% ipython --no-banner

In [1]: import numpy as np

In [2]: np.set_printoptions(precision=2, suppress=True, linewidth=160)

In [3]: data = np.load("case1.npy")

In [4]: print(data)
[[-0.63 -0.48]
 [-0.48 -0.37]]

In [5]: r = np.linalg.matrix_rank(data)

In [6]: print(r)
1

In [7]: ns = np.linalg.svd(data)[2][r:].T

In [8]: print(ns.shape)
(2, 1)

In [9]: print([int(np.linalg.matrix_rank(data[:, :j + 1])) for j in range(2)])
[1, 1]

In [10]: print(np.round(data @ ns, 2) + 0)
[[0.]
 [0.]]

In [11]: print([int(np.linalg.matrix_rank(data[:i])) for i in range(1, len(data) + 1)])
[1, 1]

In [12]: mat = np.load("a.npy")

In [13]: print(mat)
[[5 0 0]
 [0 4 0]
 [4 1 2]]

In [14]: th = np.radians(90)

In [15]: r_ = np.eye(3)

In [16]: r_[2, 2] = r_[1, 1] = np.cos(th)

In [17]: r_[2, 1], r_[1, 2] = -np.sin(th), np.sin(th)

In [18]: print(r_.round(2) + 0)
[[ 1.  0.  0.]
 [ 0.  0.  1.]
 [ 0. -1.  0.]]

In [19]: B = mat @ r_.T

In [20]: print(np.abs(B - mat).max(axis=0))
[0. 4. 4.]

In [21]: print(B.round(2) + 0)
[[ 5.  0.  0.]
 [ 0.  0. -4.]
 [ 4.  2. -1.]]

In [22]: print([int(np.linalg.matrix_rank(np.linalg.matrix_power(mat, p))) for p in range(1, 4)])
[3, 3, 3]

In [23]: def softmax(z):
    ...:     e = np.exp(z - z.max(axis=-1, keepdims=True))
    ...:     return e / e.sum(axis=-1, keepdims=True)
    ...: 

In [24]: print(np.round(softmax(10 * mat[1]), 2) + 0)
[0. 1. 0.]

In [25]: att = mat @ mat.T / np.sqrt(3)

In [26]: print(softmax(att).round(6).argmax(axis=1))
[0 1 2]

In [27]: print(np.round(softmax(att)[1] @ mat, 2) + 0)
[0. 4. 0.]

In [28]: rng = np.random.default_rng(163)

In [29]: W0 = (rng.random((4, 4)) < 0.3) + np.eye(4)

In [30]: W0 /= W0.sum(axis=1, keepdims=True)

In [31]: print(W0)
[[0.5  0.5  0.   0.  ]
 [0.33 0.33 0.   0.33]
 [0.   0.   1.   0.  ]
 [0.   0.   0.   1.  ]]

In [32]: left, sig, VT = np.linalg.svd(W0)

In [33]: vecs = VT[:(sig > 1e-8).sum()]

In [34]: vec = W0[0] + -3 * W0[3] + rng.integers(2) * np.eye(4)[1]

In [35]: print(vec)
[ 0.5  1.5  0.  -3. ]

In [36]: print(np.diag(vecs.T @ vecs))
[0.5 0.5 1.  1. ]

In [37]: print(np.round(vecs.T @ vecs, 2) + 0)
[[0.5 0.5 0.  0. ]
 [0.5 0.5 0.  0. ]
 [0.  0.  1.  0. ]
 [0.  0.  0.  1. ]]

In [38]: B = W0 / np.linalg.norm(W0, axis=1, keepdims=True)

In [39]: cov = B @ B.T

In [40]: print(cov[2])
[0. 0. 1. 0.]

In [41]: r = np.linalg.matrix_rank(W0)

In [42]: print(r)
3

In [43]: ns = np.linalg.svd(W0)[2][r:].T

In [44]: print(np.linalg.matrix_rank(W0.T @ W0), np.linalg.matrix_rank(W0 @ W0.T))
3 3

In [45]: print(np.round(ns @ ns.T, 2) + 0)
[[ 0.5 -0.5  0.   0. ]
 [-0.5  0.5  0.   0. ]
 [ 0.   0.   0.   0. ]
 [ 0.   0.   0.   0. ]]

In [46]: print([int(np.linalg.matrix_rank(W0[:i])) for i in range(1, len(W0) + 1)])
[1, 2, 3, 3]

In [47]: print(np.unique(W0.round(6), axis=0).shape)
(4, 4)

In [48]: print(round(float(np.trace(np.linalg.pinv(W0) @ W0)), 2))
3.0

In [49]: print(np.linalg.lstsq(W0[:-1].T, W0[-1])[2])
3

In [50]: print(np.allclose(W0[:-1].T @ np.linalg.lstsq(W0[:-1].T, W0[-1])[0], W0[-1]))
True

In [51]: print(round(np.linalg.norm(W0, 2) / np.linalg.norm(W0), 2))
0.64

In [52]: print(np.argsort(-np.linalg.norm(W0, axis=0).round(6), kind="stable")[:3])
[3 2 0]

In [53]: m1 = np.load("arr.npy")

In [54]: print(m1)
[[-3.54 -0.9  -1.8 ]
 [-2.94 -0.2  -1.4 ]
 [ 0.4   0.4   0.2 ]
 [ 0.72 -0.7   0.3 ]
 [ 0.   -1.4   0.  ]
 [-0.77  2.3  -0.4 ]
 [ 2.01  0.1   1.  ]
 [ 4.64  1.2   2.4 ]
 [-0.96 -1.5  -0.5 ]
 [ 1.58 -1.5   0.8 ]
 [ 5.05  0.7   2.5 ]
 [ 3.2   0.6   1.6 ]]

In [55]: D = np.linalg.norm(m1[:, None] - m1[None], axis=-1)

In [56]: print(np.linalg.norm(m1 - m1.mean(axis=0), axis=1))
[4.92 4.13 0.64 0.63 1.59 2.95 1.38 4.53 2.42 1.68 4.82 2.79]

In [57]: print(D[4].round(6).argsort(kind="stable")[:4])
[4 3 8 9]

In [58]: print(np.unravel_index(D.round(6).argmax(), D.shape))
(np.int64(0), np.int64(10))

In [59]: print(np.linalg.matrix_rank(D ** 2))
5

In [60]: print(D[:5, :5])
[[0.   1.   4.61 4.75 4.  ]
 [1.   0.   3.75 4.07 3.47]
 [4.61 3.75 0.   1.15 1.85]
 [4.75 4.07 1.15 0.   1.05]
 [4.   3.47 1.85 1.05 0.  ]]

In [61]: print(np.flatnonzero(D[4] < D.mean() / 2))
[2 3 4 8 9]

In [62]: print(D.shape)
(12, 12)

In [63]: print(D.mean(axis=1).argmax())
0

In [64]: th = np.radians(15)

In [65]: r_ = np.eye(2)

In [66]: r_[0, 0] = r_[1, 1] = np.cos(th)

In [67]: r_[0, 1], r_[1, 0] = -np.sin(th), np.sin(th)

In [68]: print(r_)
[[ 0.97 -0.26]
 [ 0.26  0.97]]

In [69]: B = data @ r_.T

In [70]: print(np.abs(B - data).max(axis=0))
[0.15 0.15]

In [71]: print(np.allclose(data @ data.T, B @ B.T))
True

In [72]: print(B)
[[-0.48 -0.63]
 [-0.37 -0.48]]

In [73]: Q, r_ = np.linalg.qr(m1)

In [74]: print(np.allclose(r_.T @ r_, m1.T @ m1))
True

In [75]: print(np.round(Q @ r_, 2) + 0)
[[-3.54 -0.9  -1.8 ]
 [-2.94 -0.2  -1.4 ]
 [ 0.4   0.4   0.2 ]
 [ 0.72 -0.7   0.3 ]
 [ 0.   -1.4   0.  ]
 [-0.77  2.3  -0.4 ]
 [ 2.01  0.1   1.  ]
 [ 4.64  1.2   2.4 ]
 [-0.96 -1.5  -0.5 ]
 [ 1.58 -1.5   0.8 ]
 [ 5.05  0.7   2.5 ]
 [ 3.2   0.6   1.6 ]]

In [76]: print(np.round(Q.T @ Q, 2) + 0)
[[1. 0. 0.]
 [0. 1. 0.]
 [0. 0. 1.]]

In [77]: print(np.round(abs(r_[0, 0]), 2), round(np.linalg.norm(m1[:, 0]), 2))
9.34 9.34

In [78]: print(np.abs(np.diag(r_)))
[9.34 3.73 0.13]

In [79]: B = m1 / np.linalg.norm(m1, axis=1, keepdims=True)

In [80]: cov = B @ B.T

In [81]: print(np.linalg.norm(B, axis=1))
[1. 1. 1. 1. 1. 1. 1. 1. 1. 1. 1. 1.]

In [82]: print(round(np.degrees(np.arccos(np.clip(cov[0, 4], -1, 1))), 2))
77.23

In [83]: print(np.argwhere(np.triu(np.abs(cov) > 0.95, 1)))
[[ 0  1]
 [ 0  6]
 [ 0  7]
 [ 0 10]
 [ 0 11]
 [ 1  6]
 [ 1  7]
 [ 1 10]
 [ 1 11]
 [ 2  8]
 [ 3  9]
 [ 6  7]
 [ 6 10]
 [ 6 11]
 [ 7 10]
 [ 7 11]
 [10 11]]

In [84]: arr = np.array([[0.57, 0.43], [0.0, 1.0]])

In [85]: print(arr)
[[0.57 0.43]
 [0.   1.  ]]

In [86]: print(np.linalg.matrix_rank(arr - arr[0, 0] * np.eye(2)))
1

In [87]: print(np.linalg.matrix_power(arr - np.diag(np.diag(arr)), 2))
[[0. 0.]
 [0. 0.]]

In [88]: print(softmax(arr[0] + -3))
[0.53 0.47]

In [89]: print(softmax(10 * arr[0]))
[0.8 0.2]

In [90]: att = arr @ arr.T / np.sqrt(2)

In [91]: print(softmax(att + np.triu(np.full(att.shape, -np.inf), 1)))
[[1.  0. ]
 [0.4 0.6]]

In [92]: print(softmax(att).round(6).argmax(axis=1))
[0 1]

In [93]: print(softmax(att)[0] @ arr)
[0.29 0.71]

In [94]: print(np.sort(np.abs(np.linalg.eigvals(arr)))[::-1])
[1.   0.57]

In [95]: print(arr @ np.ones(2))
[1. 1.]

In [96]: p = np.eye(2)[1]

In [97]: for _ in range(3):
    ...:     p = p @ arr
    ...:     print(p.round(2))
    ...: 
[0. 1.]
[0. 1.]
[0. 1.]

In [98]: F = np.load("data.npy")

In [99]: print(F)
[[ 0.99 -1.04 -1.99]
 [ 1.02 -1.   -2.03]
 [ 1.02 -0.97 -2.02]
 [ 1.02 -1.01 -2.02]
 [ 1.01 -0.99 -1.99]
 [ 1.   -0.99 -2.  ]
 [ 2.98 -0.97  1.98]
 [ 2.95 -0.96  2.02]
 [ 3.01 -1.    2.02]
 [ 3.   -0.99  1.99]
 [ 2.96 -0.98  2.  ]
 [ 3.01 -0.99  2.01]
 [ 1.99  1.03  1.  ]
 [ 1.97  0.97  1.01]
 [ 2.    0.97  0.99]
 [ 1.96  1.    1.01]
 [ 2.01  1.02  1.03]
 [ 2.    0.99  1.  ]]

In [100]: Xs = F - F.mean(axis=0)

In [101]: vecs = np.linalg.svd(Xs)[2][:2]

In [102]: B = Xs - Xs @ vecs.T @ vecs

In [103]: print((Xs @ vecs.T).std(axis=0))
[1.89 0.93]

In [104]: print(np.linalg.norm(B, axis=1).round(6).argmax())
0

In [105]: print(np.diag(vecs.T @ vecs))
[0.24 0.95 0.81]

In [106]: print(np.round(np.cov(Xs @ vecs.T, rowvar=False), 2) + 0)
[[3.79 0.  ]
 [0.   0.91]]

In [107]: Xs = F - F.mean(axis=0)

In [108]: left, sig, VT = np.linalg.svd(Xs, full_matrices=False)

In [109]: print(np.searchsorted(np.cumsum(sig ** 2) / (sig ** 2).sum(), 0.9) + 1)
2

In [110]: print(np.round(Xs.mean(axis=0), 2) + 0)
[0. 0. 0.]

In [111]: print(np.abs(VT[-1]))
[0.87 0.22 0.43]

In [112]: print(np.abs(VT[0]).argmax())
2

In [113]: print(np.abs(left[:, 0]).argmax())
1

In [114]: print(round(float((sig ** 2).sum() ** 2 / (sig ** 4).sum()), 2))
1.45

In [115]: vec = np.array([3, 3, 1])

In [116]: rhs = F @ vec

In [117]: print(np.linalg.lstsq(F, rhs)[0])
[3. 3. 1.]

In [118]: rhs = rhs + 0.02 * rng.normal(size=18)

In [119]: print(rhs)
[-2.16 -1.97 -1.84 -2.02 -1.94 -1.94  8.04  7.98  8.07  8.05  7.95  8.07 10.06  9.8   9.91  9.88 10.14  9.97]

In [120]: c, *_ = np.linalg.lstsq(F, rhs)

In [121]: print(c.round())
[3. 3. 1.]

In [122]: print(np.round(F.T @ (rhs - F @ c), 2) + 0)
[0. 0. 0.]

In [123]: proj = F @ np.linalg.solve(F.T @ F, F.T)

In [124]: print(proj @ F[:, 0])
[0.99 1.02 1.02 1.02 1.01 1.   2.98 2.95 3.01 3.   2.96 3.01 1.99 1.97 2.   1.96 2.01 2.  ]

In [125]: print(np.trace(proj))
3.0

In [126]: print(np.round(np.linalg.eigvalsh(proj), 2) + 0)
[0. 0. 0. 0. 0. 0. 0. 0. 0. 0. 0. 0. 0. 0. 0. 1. 1. 1.]

In [127]: K = np.array([[3, 1, 2, 9, 3, 6],
     ...:     [1, 2, 3, 3, 6, 9],
     ...:     [0, 0, 0, 0, 0, 0],
     ...:     [12, 4, 8, 24, 8, 16],
     ...:     [4, 8, 12, 8, 16, 24],
     ...:     [0, 0, 0, 0, 0, 0]])

In [128]: print(np.abs(np.diag(np.linalg.qr(K)[1])) > 1e-9)
[ True  True False  True False False]

In [129]: print(K @ np.linalg.pinv(K) @ K)
[[ 3.  1.  2.  9.  3.  6.]
 [ 1.  2.  3.  3.  6.  9.]
 [ 0.  0.  0.  0.  0.  0.]
 [12.  4.  8. 24.  8. 16.]
 [ 4.  8. 12.  8. 16. 24.]
 [ 0.  0.  0.  0.  0.  0.]]

In [130]: print(np.round(np.trace(np.linalg.pinv(K) @ K), 2))
4.0

In [131]: left, sig, VT = np.linalg.svd(K)

In [132]: vecs = VT[:(sig > 1e-8).sum()]

In [133]: vec = K[3] + 5 * K[4] + rng.integers(2) * np.eye(6)[4]

In [134]: print(vec)
[ 32.  44.  68.  64.  88. 136.]

In [135]: print(np.linalg.matrix_rank(np.vstack([K, vec])))
4

In [136]: left, sig, VT = np.linalg.svd(K, full_matrices=False)

In [137]: print(np.round(left.T @ K @ VT.T, 2) + 0)
[[47.39  0.    0.    0.    0.    0.  ]
 [ 0.   16.42  0.    0.    0.    0.  ]
 [ 0.    0.    2.11  0.    0.    0.  ]
 [ 0.    0.    0.    0.73  0.    0.  ]
 [ 0.    0.    0.    0.    0.    0.  ]
 [ 0.    0.    0.    0.    0.    0.  ]]

In [138]: print(left.shape, sig.shape, VT.shape)
(6, 6) (6,) (6, 6)

In [139]: print(np.cumsum(sig ** 2) / np.sum(sig ** 2))
[0.89 1.   1.   1.   1.   1.  ]

In [140]: print(sig.round(2) + 0)
[47.39 16.42  2.11  0.73  0.    0.  ]

In [141]: print(np.round(VT @ VT.T, 2) + 0)
[[1. 0. 0. 0. 0. 0.]
 [0. 1. 0. 0. 0. 0.]
 [0. 0. 1. 0. 0. 0.]
 [0. 0. 0. 1. 0. 0.]
 [0. 0. 0. 0. 1. 0.]
 [0. 0. 0. 0. 0. 1.]]

In [142]: print(np.round(left.T @ left, 2) + 0)
[[1. 0. 0. 0. 0. 0.]
 [0. 1. 0. 0. 0. 0.]
 [0. 0. 1. 0. 0. 0.]
 [0. 0. 0. 1. 0. 0.]
 [0. 0. 0. 0. 1. 0.]
 [0. 0. 0. 0. 0. 1.]]
